$ python3 -q
>>> import numpy as np
>>> np.set_printoptions(suppress=True, linewidth=200)
>>> rd = lambda a: np.round(a, 4) + 0
>>> J = np.array([[-0.9, -0.8, 0.1, 1.4, 0.5, 11.5, -0.2],
...     [-0.6, -1.1, 0.2, 0.1, -0.1, -6.5, -0.7],
...     [1.9, -0.4, 1.2, -0.6, 1.5, 8.0, 0.8],
...     [-2.2, -0.4, 1.5, 1.0, -0.6, 3.0, -0.2],
...     [-0.8, -0.3, -1.5, 2.2, -1.1, 6.0, 1.9],
...     [0.9, 0.3, -0.1, -1.5, -0.1, 5.0, -0.1]])
>>> u = np.array([-5, 3, 4])
>>> print(rd(np.cross(J[3, :3], J[5, :3])))
[-0.41  1.13 -0.3 ]
>>> x0 = np.array([5, 0, 0, 2, 5, 4, 4])
>>> a = np.maximum(J @ x0, 0)
>>> print(rd(np.tanh(J @ x0)))
[ 1.    -1.     1.    -0.664  1.     1.   ]
>>> U, sv, vt = np.linalg.svd(J, full_matrices=False)
>>> print(rd(U.T @ U))
[[1. 0. 0. 0. 0. 0.]
 [0. 1. 0. 0. 0. 0.]
 [0. 0. 1. 0. 0. 0.]
 [0. 0. 0. 1. 0. 0.]
 [0. 0. 0. 0. 1. 0.]
 [0. 0. 0. 0. 0. 1.]]
>>> print(rd(np.sqrt((sv ** 2).sum())), rd(np.linalg.norm(J)))
18.6349 18.6349
>>> print(U.shape, sv.shape, vt.shape)
(6, 6) (6,) (6, 7)
>>> print((sv > 1e-8).sum())
6
>>> print(np.allclose(U * sv @ vt, J))
True
>>> print(np.abs(U[:, 0]).round(6).argmax())
0
>>> print(rd(np.linalg.norm(J, axis=1)))
[11.6602  6.6611  8.5123  4.2012  6.9742  5.3085]
>>> print(np.linalg.norm(J, axis=1).argmax())
0
>>> print(rd(np.linalg.norm(J, 1)), rd(np.linalg.norm(J, np.inf)))
40.0 15.4
>>> print(rd(np.linalg.norm(J, "nuc")))
29.2284
>>> t3 = np.stack([J, -2 * J, J[::-1]])
>>> print(rd(np.linalg.norm(t3, axis=(1, 2))))
[18.6349 37.2698 18.6349]
>>> print(np.einsum("bij,cij->bc", t3, t3))
[[ 347.26 -694.52   69.88]
 [-694.52 1389.04 -139.76]
 [  69.88 -139.76  347.26]]
>>> print(t3.shape)
(3, 6, 7)
>>> A = np.load("out10.npy")
>>> print(A)
[[ 1  0  0  0  0  0  0]
 [-3  1  0  0  0  0  0]
 [ 3 -5  1  0  0  0  0]
 [-3  1 -1  1  0  0  0]
 [ 3  3  1 -2  1  0  0]
 [-4  5  0  4  0  1  0]
 [ 5 -3 -5 -3  0  1  1]]
>>> x0 = np.array([2, -2, 3, 3, -3, -2, 1])
>>> x0 @ J
Traceback (most recent call last):
  File "<python-input-27>", line 1, in <module>
    x0 @ J
    ~~~^~~
ValueError: matmul: Input operand 1 has a mismatch in its core dimension 0, with gufunc signature (n?,k),(k,m?)->(n?,m?) (size 6 is different from 7)
>>> print(J @ np.eye(7)[6])
[-0.2 -0.7  0.8 -0.2  1.9 -0.1]
>>> print(rd(J @ np.ones(7)))
[11.6 -8.7 12.4  2.1  6.4  4.4]
>>> print(rd(J * x0))
[[ -1.8   1.6   0.3   4.2  -1.5 -23.   -0.2]
 [ -1.2   2.2   0.6   0.3   0.3  13.   -0.7]
 [  3.8   0.8   3.6  -1.8  -4.5 -16.    0.8]
 [ -4.4   0.8   4.5   3.    1.8  -6.   -0.2]
 [ -1.6   0.6  -4.5   6.6   3.3 -12.    1.9]
 [  1.8  -0.6  -0.3  -4.5   0.3 -10.   -0.1]]
>>> print((J @ x0).argmax())
1
>>> print(rd(J @ (2 * x0)))
[-40.8  29.  -26.6  -1.  -11.4 -26.8]
>>> print(rd(np.einsum("ij,j->i", J, x0)))
[-20.4  14.5 -13.3  -0.5  -5.7 -13.4]
>>> print(rd((J * x0).sum(axis=1)))
[-20.4  14.5 -13.3  -0.5  -5.7 -13.4]
>>> M2 = A[0, 0] * A[1:] - np.outer(A[1:, 0], A[0])
>>> print(M2)
[[ 0  1  0  0  0  0  0]
 [ 0 -5  1  0  0  0  0]
 [ 0  1 -1  1  0  0  0]
 [ 0  3  1 -2  1  0  0]
 [ 0  5  0  4  0  1  0]
 [ 0 -3 -5 -3  0  1  1]]
>>> print(np.linalg.matrix_rank(M2), np.linalg.matrix_rank(A))
6 7
>>> print(A[:, 0] / A[0, 0])
[ 1. -3.  3. -3.  3. -4.  5.]
>>> u, r1 = M2[4], M2[0]
>>> print(u @ r1)
5
>>> pr = (u @ r1) / (u @ u) * u
>>> print(np.outer(u, r1))
[[0 0 0 0 0 0 0]
 [0 5 0 0 0 0 0]
 [0 0 0 0 0 0 0]
 [0 4 0 0 0 0 0]
 [0 0 0 0 0 0 0]
 [0 1 0 0 0 0 0]
 [0 0 0 0 0 0 0]]
>>> print(rd(pr))
[0.     0.5952 0.     0.4762 0.     0.119  0.    ]
>>> print(np.linalg.matrix_rank(np.outer(u, r1)))
1
>>> print(np.linalg.matrix_rank(A, rtol=0.1))
4
>>> U, sv, vt = np.linalg.svd(A)
>>> print(np.argmax(sv[:-1] / (sv[1:] + 1e-6)) + 1)
6
>>> M2 = U[:, :6] @ np.diag(sv[:6]) @ vt[:6]
>>> print(np.linalg.matrix_rank(A, rtol=0.05))
4
>>> print(rd(np.abs(A - M2).max()))
0.0048
>>> print(rd(np.linalg.norm(A - M2, 2)), rd(sv[6]))
0.0055 0.0055
>>> print(rd(np.linalg.norm(A - M2) / np.linalg.norm(A)))
0.0004
